% ipython --no-banner

In [1]: import numpy as np

In [2]: np.set_printoptions(precision=2, suppress=True, linewidth=120)

In [3]: def rnd(a):
   ...:     return np.round(a, 2) + 0
   ...: 

In [4]: X = np.load("case2.npy")

In [5]: rnd(X)
Out[5]: 
array([[ 1.77, -1.14,  0.7 ,  2.02],
       [ 1.18,  0.79, -2.62,  0.33],
       [ 1.18,  2.46,  1.26, -0.08],
       [ 1.77, -1.02,  0.21, -2.19]])

In [6]: P = np.triu(np.array([[5, 2, 2, 5], [3, 4, 1, 0], [4, 4, 2, 1], [5, 5, 4, 0]]), 1) + np.eye(4)

In [7]: out = P @ X @ np.linalg.inv(P)

In [8]: rnd(np.linalg.det(out))
Out[8]: np.float64(-81.0)

In [9]: rnd(np.trace(out)), rnd(np.trace(X))
Out[9]: (np.float64(1.62), np.float64(1.62))

In [10]: rnd(np.poly(out))
Out[10]: array([  1.  ,  -1.62,   0.  ,  14.57, -81.  ])

In [11]: M = np.load("test8.npy")

In [12]: M
Out[12]: 
array([[3, 0, 7],
       [3, 8, 7],
       [3, 0, 7],
       [3, 0, 7],
       [3, 2, 7],
       [3, 4, 7],
       [3, 0, 7],
       [3, 0, 7],
       [3, 0, 7],
       [3, 4, 7],
       [3, 0, 7],
       [3, 7, 7],
       [3, 0, 7],
       [3, 4, 7],
       [3, 3, 7],
       [3, 3, 7]])

In [13]: rnd(np.linalg.norm(M, 2) / np.linalg.norm(M))
Out[13]: np.float64(0.96)

In [14]: K = np.load("data.npy")

In [15]: K
Out[15]: 
array([[-0.6, -1. ,  1. ],
       [-0.7,  0.5,  0.8],
       [-0.5, -0.2, -1.1],
       [-1. , -0.4, -0.2]])

In [16]: Uu, sv, VT = np.linalg.svd(M)

In [17]: vecs = VT[:(sv > 1e-8).sum()]

In [18]: rng = np.random.default_rng(51037)

In [19]: x = M[1] + -3 * M[8] + rng.integers(2) * np.eye(3)[1]

In [20]: x
Out[20]: array([ -6.,   8., -14.])

In [21]: np.allclose(vecs.T @ vecs @ x, x)
Out[21]: True

In [22]: rnd(np.linalg.norm(x - vecs.T @ vecs @ x))
Out[22]: np.float64(0.0)

In [23]: np.linalg.matrix_rank(np.vstack([M, x]))
Out[23]: np.int64(2)

In [24]: rnd(np.diag(vecs.T @ vecs))
Out[24]: array([0.16, 1.  , 0.84])

In [25]: P = K @ np.linalg.solve(K.T @ K, K.T)

In [26]: np.trace(P)
Out[26]: np.float64(3.0)

In [27]: rnd((np.eye(4) - P) @ K)
Out[27]: 
array([[0., 0., 0.],
       [0., 0., 0.],
       [0., 0., 0.],
       [0., 0., 0.]])

In [28]: np.linalg.matrix_rank(np.eye(4) - P)
Out[28]: np.int64(1)

In [29]: np.allclose(P @ P, P)
Out[29]: True

In [30]: rnd(P)
Out[30]: 
array([[ 0.91, -0.09, -0.18,  0.2 ],
       [-0.09,  0.92, -0.17,  0.2 ],
       [-0.18, -0.17,  0.64,  0.41],
       [ 0.2 ,  0.2 ,  0.41,  0.54]])

In [31]: rnd(np.diag(P))
Out[31]: array([0.91, 0.92, 0.64, 0.54])

In [32]: x = np.array([-1, 2, 2])

In [33]: a = np.maximum(K @ x, 0)

In [34]: np.flatnonzero(a > 1e-9)
Out[34]: array([0, 1])

In [35]: rnd(np.tanh(K @ x))
Out[35]: array([ 0.54,  1.  , -0.97, -0.2 ])

In [36]: K * (a > 1e-9)[:, None]
Out[36]: 
array([[-0.6, -1. ,  1. ],
       [-0.7,  0.5,  0.8],
       [-0. , -0. , -0. ],
       [-0. , -0. , -0. ]])

In [37]: z = rng.permutation(3)

In [38]: out = K[:, z] * rng.choice([-1, 1], 3)

In [39]: out
Out[39]: 
array([[ 0.6, -1. ,  1. ],
       [ 0.7, -0.8, -0.5],
       [ 0.5,  1.1,  0.2],
       [ 1. ,  0.2,  0.4]])

In [40]: Uu, _, VT = np.linalg.svd(K.T @ out)

In [41]: rnd(Uu @ VT)
Out[41]: 
array([[-1.,  0.,  0.],
       [ 0.,  0., -1.],
       [ 0., -1.,  0.]])

In [42]: z
Out[42]: array([0, 2, 1])

In [43]: rnd(np.linalg.lstsq(K, out)[0])
Out[43]: 
array([[-1.,  0.,  0.],
       [ 0.,  0., -1.],
       [ 0., -1.,  0.]])

In [44]: f = np.array([-4, -5, 2, 2])

In [45]: data = np.array([np.roll(f, i) for i in range(4)])

In [46]: data
Out[46]: 
array([[-4, -5,  2,  2],
       [ 2, -4, -5,  2],
       [ 2,  2, -4, -5],
       [-5,  2,  2, -4]])

In [47]: f, g = data[2], data[3]

In [48]: f @ g
Out[48]: np.int64(6)

In [49]: pr = (f @ g) / (f @ f) * f

In [50]: rnd(g - pr)
Out[50]: array([-5.24,  1.76,  2.49, -3.39])

In [51]: rnd(np.linalg.norm(f + g) ** 2 + np.linalg.norm(f - g) ** 2)
Out[51]: np.float64(196.0)

In [52]: rnd((g - pr) @ f)
Out[52]: np.float64(0.0)

In [53]: np.linalg.matrix_rank(np.outer(f, g))
Out[53]: np.int64(1)

In [54]: P = np.triu(np.array([[0, -2, 3, 2], [-3, 1, 3, 0], [-1, 3, 3, 2], [1, -3, -1, -1]]), 1) + np.eye(4)

In [55]: out = P @ data @ np.linalg.inv(P)

In [56]: np.linalg.matrix_rank(out)
Out[56]: np.int64(4)

In [57]: np.trace(out), np.trace(data)
Out[57]: (np.float64(-16.0), np.int64(-16))

In [58]: mat = np.load("block10.npy")

In [59]: mat
Out[59]: 
array([[-16.28,   1.89,  11.46],
       [ 18.39,   7.3 ,  -2.93],
       [-13.14, -10.33, -10.98],
       [ 17.18,   9.6 ,   3.54],
       [ -8.29,  10.43, -14.92],
       [  9.4 ,   9.41,  14.94],
       [ 18.32,  -4.15,  -6.88],
       [ 11.32,  15.69,  -5.06],
       [  2.01, -19.16,  -5.37],
       [ -0.33,  19.87,  -2.29],
       [  5.19,  12.44,  14.77]])

In [60]: cen = (mat - mat.mean(axis=0)) / mat.std(axis=0)

In [61]: np.argwhere(np.abs(cen) > 2)
Out[61]: array([[8, 1]])

In [62]: rnd(cen.std(axis=0))
Out[62]: array([1., 1., 1.])

In [63]: coef = np.linalg.lstsq(np.delete(cen, 1, axis=1), cen[:, 1])[0]

In [64]: np.abs(coef).argmax()
Out[64]: np.int64(1)

In [65]: rnd(coef)
Out[65]: array([0.19, 0.27])

In [66]: rnd(1 - np.var(cen[:, 1] - np.delete(cen, 1, axis=1) @ coef))
Out[66]: np.float64(0.12)

In [67]: x = np.array([-9, 8, 8])

In [68]: a = np.maximum(mat @ x, 0)

In [69]: np.flatnonzero(a > 1e-9)
Out[69]: array([ 0,  4,  5,  9, 10])

In [70]: rnd(mat.T @ a)
Out[70]: array([-2568.97,  6899.69,  6168.54])

In [71]: m1 = np.tril(np.array([[2, 0, 0, -3], [-1, -3, 3, -1], [1, 2, 2, -3], [3, 0, 2, 3]]), -1) + np.eye(4, dtype=int)

In [72]: m1
Out[72]: 
array([[ 1,  0,  0,  0],
       [-1,  1,  0,  0],
       [ 1,  2,  1,  0],
       [ 3,  0,  2,  1]])

In [73]: P = mat @ np.linalg.solve(mat.T @ mat, mat.T)

In [74]: rnd(np.trace(P))
Out[74]: np.float64(3.0)

In [75]: rnd(np.diag(P))
Out[75]: array([0.31, 0.22, 0.21, 0.19, 0.45, 0.25, 0.3 , 0.24, 0.27, 0.31, 0.25])

In [76]: np.linalg.matrix_rank(np.eye(11) - P)
Out[76]: np.int64(8)
